>>> import numpy as np
>>> from numpy import linalg as LA
>>> np.set_printoptions(precision=1, suppress=True, linewidth=200)
>>> rd = lambda a: np.round(a, 1) + 0
>>> M2 = np.array([[-3, 0, -4, 0], [-7, 5, 0, -5], [8, 6, -4, 1], [-6, 9, 1, 8]])
>>> X = M2 + M2.T
>>> print(X)
[[-6 -7  4 -6]
 [-7 10  6  4]
 [ 4  6 -8  2]
 [-6  4  2 16]]
>>> # symmetric, so the eigenvalues are real
>>> rd(np.abs(LA.eigvals(X)).max())
np.float64(21.2)
>>> print(np.trace(X))
12
>>> np.allclose(X, X.T)
True
>>> np.allclose(X @ X.T, X.T @ X)
True
>>> vals, evecs = LA.eig(X)
>>> rd(X @ evecs[:, 0] - vals[0] * evecs[:, 0])
array([0., 0., 0., 0.])
>>> vals, evecs = LA.eigh(X)
>>> rd(LA.eigvalsh(X @ X))
array([ 11.6,  84.1, 224.2, 450.1])
>>> rd(vals.sum()), np.trace(X)
(np.float64(12.0), np.int64(12))
>>> rd(np.abs(evecs[:, -1]))
array([0.3, 0.5, 0.1, 0.8])
>>> rd(evecs.T @ X @ evecs)
array([[-15. ,   0. ,   0. ,   0. ],
       [  0. ,  -3.4,   0. ,   0. ],
       [  0. ,   0. ,   9.2,   0. ],
       [  0. ,   0. ,   0. ,  21.2]])
>>> rd(LA.eigvalsh(X + -1 * np.eye(4)))
array([-16. ,  -4.4,   8.2,  20.2])
>>> rd(LA.svd(X, compute_uv=False))
array([21.2, 15. ,  9.2,  3.4])
>>> F = np.load("data.npy")
>>> print(F)
[[6. 6.]
 [6. 1.]]
>>> # symmetric, so the eigenvalues are real
>>> [round(float(LA.det(F[:i, :i])), 2) + 0 for i in range(1, 3)]
[6.0, -30.0]
>>> vals, evecs = LA.eigh(F)
>>> np.unique(vals.round(6) + 0, return_counts=True)[1]
array([1, 1])
>>> rd(LA.eigvalsh(F @ F))
array([  9., 100.])
>>> print(np.abs(evecs[:, -1]).round(6).argmax())
0
>>> rd(LA.eigvalsh(F + -1 * np.eye(2)))
array([-4.,  9.])
>>> th = np.radians(60)
>>> R = np.eye(2)
>>> R[1, 1] = R[0, 0] = np.cos(th)
>>> R[1, 0], R[0, 1] = -np.sin(th), np.sin(th)
>>> rd(R)
array([[ 0.5,  0.9],
       [-0.9,  0.5]])
>>> M2 = F @ R.T
>>> rd(LA.svd(F, compute_uv=False)), rd(LA.svd(M2, compute_uv=False))
(array([10.,  3.]), array([10.,  3.]))
>>> np.allclose(LA.norm(F, axis=1), LA.norm(M2, axis=1))
True
>>> rd(M2)
array([[ 8.2, -2.2],
       [ 3.9, -4.7]])
>>> np.allclose(F @ F.T, M2 @ M2.T)
True
>>> rd(LA.det(R)), rd(np.trace(R))
(np.float64(1.0), np.float64(1.0))
>>> Q, R = LA.qr(M2)
>>> rd(Q @ R)
array([[ 8.2, -2.2],
       [ 3.9, -4.7]])
>>> rd(Q.T @ Q)
array([[1., 0.],
       [0., 1.]])
>>> f = np.array([3, 1])
>>> print(np.polyval(f, F[1]))
[19.  4.]
>>> print(np.convolve(F[1], f))
[18.  9.  1.]
>>> data, _ = LA.qr(np.array([[0.8, 0.9, 0.3], [1.4, -0.5, 1.1], [0.6, 2.0, 0.0]]))
>>> rd(data)
array([[-0.5,  0.3, -0.8],
       [-0.8, -0.5,  0.3],
       [-0.3,  0.8,  0.5]])
>>> # columns are unit length and at right angles
>>> proj = np.triu(np.array([[1, 1, 1], [0, 2, 0], [1, 2, 1]]), 1) + np.eye(3)
>>> M2 = proj @ data @ LA.inv(proj)
>>> rd(np.poly(M2))
array([ 1. ,  0.5, -0.5, -1. ])
>>> rd(np.trace(M2)), rd(np.trace(data))
(np.float64(-0.5), np.float64(-0.5))
>>> rd(proj @ data - data @ proj)
array([[-1.2,  0.8,  1.2],
       [ 0. ,  0.8,  0.8],
       [ 0. ,  0.3,  0.3]])
>>> rng = np.random.default_rng(6092)
>>> lab = rng.permutation(3)
>>> lab
array([0, 1, 2])
>>> M2 = data[lab][:, lab]
>>> print(rd(np.diag(M2)))
[-0.5 -0.5  0.5]
>>> f = np.array([1, 2])
>>> rd(np.polyval(f, data[2]))
array([1.7, 2.8, 2.5])
>>> rd(np.array([np.convolve(row, f, "same") for row in data]))
array([[-0.5, -0.7, -0.3],
       [-0.8, -2.1, -0.7],
       [-0.3,  0.1,  2.1]])
>>> m1 = np.loadtxt("out1.csv", delimiter=",")
>>> rd(m1)
array([[-0.4, -0.1, -0.9],
       [ 0.9, -0.3, -0.4],
       [-0.2, -0.9,  0.2]])
>>> # keeps lengths
>>> M2 = LA.inv(m1)
>>> print(rd(LA.det(m1) * LA.det(M2)))
1.0
>>> rd(m1 @ M2)
array([[1., 0., 0.],
       [0., 1., 0.],
       [0., 0., 1.]])
>>> rd(LA.inv(M2))
array([[-0.4, -0.1, -0.9],
       [ 0.9, -0.3, -0.4],
       [-0.2, -0.9,  0.2]])
>>> print(rd(LA.slogdet(m1)[0]))
1.0
